% python3 -q
>>> import numpy as np
>>> np.set_printoptions(precision=2, suppress=True, linewidth=120, floatmode="fixed")
>>> def rnd(a):
...     return np.round(a, 2) + 0
... 
>>> F = np.loadtxt("test19.csv", delimiter=",")
>>> print(F)
[[4.00 3.00 2.00]
 [2.00 4.00 3.00]
 [3.00 2.00 4.00]]
>>> t3 = np.stack([F, 2 * F, F[::-1]])
>>> np.linalg.matrix_rank(t3)
array([3, 3, 3])
>>> rnd(np.linalg.norm(t3, axis=(1, 2)))
array([ 9.33, 18.65,  9.33])
>>> t3.sum(axis=0)
array([[15.00, 11.00, 10.00],
       [ 8.00, 16.00, 12.00],
       [13.00,  9.00, 14.00]])
>>> rng = np.random.default_rng(28490)
>>> z = rng.permutation(3)
>>> z
array([2, 0, 1])
>>> A2 = F[z][:, z]
>>> print(rnd(np.sort(np.abs(np.linalg.eigvals(A2)))))
[1.73 1.73 9.00]
>>> print(np.allclose(A2, F))
True
>>> W0 = np.array([[0, 0, 0, 0], [-1, 2, 0, 0], [0, 0, 1, 0], [0, 0, 0, -2]])
>>> print(W0)
[[ 0  0  0  0]
 [-1  2  0  0]
 [ 0  0  1  0]
 [ 0  0  0 -2]]
>>> np.argsort(-np.linalg.norm(W0, axis=0).round(6), kind="stable")[:3]
array([1, 3, 0])
>>> [round(float(x), 2) for x in np.linalg.svd(W0, compute_uv=False)[:3]]
[2.24, 2.0, 1.0]
>>> try:
...     np.linalg.inv(W0)
... except np.linalg.LinAlgError as e:
...     print(e)
... 
Singular matrix
>>> np.linalg.matrix_rank(W0 - W0[0, 0] * np.eye(4))
np.int64(3)
>>> [int(np.linalg.matrix_rank(np.linalg.matrix_power(W0, p))) for p in range(1, 5)]
[3, 3, 3, 3]
>>> print(rnd(np.sort(np.linalg.eigvals(W0))))
[-2.00  0.00  1.00  2.00]
>>> W0 @ W0
array([[ 0,  0,  0,  0],
       [-2,  4,  0,  0],
       [ 0,  0,  1,  0],
       [ 0,  0,  0,  4]])
